$ python3 -q
>>> import numpy as np
>>> np.set_printoptions(precision=2, suppress=True, linewidth=100)
>>> mat = np.loadtxt("m.csv", delimiter=",")
>>> mat
array([[ 0.,  0.,  1., -3.,  0., -9.,  0.,  0.,  0.,  3.,  0.,  9.,  0., -9.],
       [-8.,  0.,  2.,  0.,  0., -2.,  0.,  0.,  0., -8.,  0.,  0.,  0.,  9.],
       [ 2.,  0.,  9.,  0.,  0.,  0., -5.,  0.,  0.,  0.,  0., -8.,  0.,  0.],
       [ 0.,  0.,  0.,  0.,  0., -4.,  0.,  0., -1.,  0.,  1.,  0.,  6., -2.],
       [ 0.,  0.,  0.,  0.,  0.,  0.,  0.,  9.,  0., -4.,  0.,  0.,  0.,  0.],
       [-1.,  0.,  0.,  0.,  0.,  0.,  8.,  9.,  1.,  0.,  0.,  0.,  0.,  0.]])
>>> W1 = np.array([[9, 6, 5],
...     [4, 6, 9],
...     [9, 6, 1],
...     [6, 5, 8],
...     [7, 4, 6],
...     [3, 2, 6],
...     [0, 0, 7],
...     [6, 5, 1],
...     [4, 1, 5],
...     [6, 8, 5],
...     [6, 3, 7],
...     [7, 9, 9],
...     [7, 3, 6],
...     [6, 1, 4]])
>>> beta = np.array([1, 1, 2])
>>> hid = np.maximum(mat @ W1 + beta, 0)
>>> (hid > 0).astype(int)
array([[0, 1, 0],
       [0, 0, 0],
       [1, 0, 0],
       [1, 1, 1],
       [1, 1, 0],
       [1, 1, 1]])
>>> (hid > 0).mean(axis=0)
array([0.67, 0.67, 0.33])
>>> basis = np.array([[-3, 4], [4, 2], [-5, -3]])
>>> (hid @ basis).round(6).argmax(axis=1)
array([0, 0, 1, 1, 1, 1])
>>> W1 @ basis
array([[-28,  33],
       [-33,   1],
       [ -8,  45],
       [-38,  10],
       [-35,  18],
       [-31,  -2],
       [-35, -21],
       [ -3,  31],
       [-33,   3],
       [-11,  25],
       [-41,   9],
       [-30,  19],
       [-39,  16],
       [-34,  14]])
>>> ang = np.radians(135)
>>> Rm = np.eye(14)
>>> Rm[12, 12] = Rm[4, 4] = np.cos(ang)
>>> Rm[12, 4], Rm[4, 12] = -np.sin(ang), np.sin(ang)
>>> B = mat @ Rm.T
>>> round(np.linalg.det(Rm), 2), np.round(np.trace(Rm), 2)
(np.float64(1.0), np.float64(10.59))
>>> np.abs(B - mat).max(axis=0)
array([ 0.  ,  0.  ,  0.  ,  0.  ,  4.24,  0.  ,  0.  ,  0.  ,  0.  ,  0.  ,  0.  ,  0.  , 10.24,
        0.  ])
>>> np.allclose(mat @ mat.T, B @ B.T)
True
>>> np.allclose(np.linalg.norm(mat, axis=1), np.linalg.norm(B, axis=1))
True
>>> arr = np.load("dump.npy")
>>> arr
array([[0, 3, 3, 3],
       [3, 2, 2, 1],
       [3, 0, 2, 2],
       [1, 3, 2, 0]])
>>> hat = np.triu(np.array([[4, 1, -1, -4], [2, -4, -5, 1], [1, -5, 2, -1], [4, 1, -2, -5]]), 1) + np.eye(4)
>>> B = hat @ arr @ np.linalg.inv(hat)
>>> hat @ arr - arr @ hat
array([[ -4., -10.,   7.,  -1.],
       [-14.,   0.,   5.,   2.],
       [ -1.,  -6.,   1.,  14.],
       [  0.,  -1.,  16.,   3.]])
>>> np.poly(B)
array([  1.,  -4., -24., -22.,  21.])
>>> B
array([[ -4.,  -3., -24., -35.],
       [-11.,  16.,  63.,  -6.],
       [  2.,  -5., -23.,  -8.],
       [  1.,   2.,  13.,  15.]])
>>> round(float(np.linalg.det(B)), 2)
21.0
>>> left, sig, vt = np.linalg.svd(B, full_matrices=False)
>>> np.round(left.T @ B @ vt.T, 2) + 0
array([[75.9 ,  0.  ,  0.  ,  0.  ],
       [ 0.  , 38.31,  0.  ,  0.  ],
       [ 0.  ,  0.  ,  0.32,  0.  ],
       [ 0.  ,  0.  ,  0.  ,  0.02]])
>>> np.allclose(left * sig @ vt, B)
True
>>> np.cumsum(sig ** 2) / np.sum(sig ** 2)
array([0.8, 1. , 1. , 1. ])
>>> np.abs(vt[0])
array([0.11, 0.22, 0.95, 0.19])
>>> (sig > 1e-8).sum()
np.int64(4)
>>> np.round(np.sqrt((sig ** 2).sum()), 2), round(float(np.linalg.norm(B)), 2)
(np.float64(85.02), 85.02)
>>> left.shape, sig.shape, vt.shape
((4, 4), (4,), (4, 4))
>>> sig
array([75.9 , 38.31,  0.32,  0.02])
>>> O, Rm = np.linalg.qr(arr)
>>> round(np.trace(O @ O.T), 2)
np.float64(4.0)
>>> np.kron(np.eye(2, dtype=int), arr)
array([[0, 3, 3, 3, 0, 0, 0, 0],
       [3, 2, 2, 1, 0, 0, 0, 0],
       [3, 0, 2, 2, 0, 0, 0, 0],
       [1, 3, 2, 0, 0, 0, 0, 0],
       [0, 0, 0, 0, 0, 3, 3, 3],
       [0, 0, 0, 0, 3, 2, 2, 1],
       [0, 0, 0, 0, 3, 0, 2, 2],
       [0, 0, 0, 0, 1, 3, 2, 0]])
>>> round(np.linalg.det(arr.T), 2)
np.float64(21.0)
>>> np.linalg.eigvals(arr)
array([ 7.53+0.j  , -2.05+0.83j, -2.05-0.83j,  0.57+0.j  ])
>>> round(np.linalg.det(2 * arr), 2), np.round(np.linalg.det(arr), 2)
(np.float64(336.0), np.float64(21.0))
>>> np.round(np.linalg.det(arr[::-1]), 2)
np.float64(21.0)
>>> np.einsum("ii->", arr)
np.int64(4)
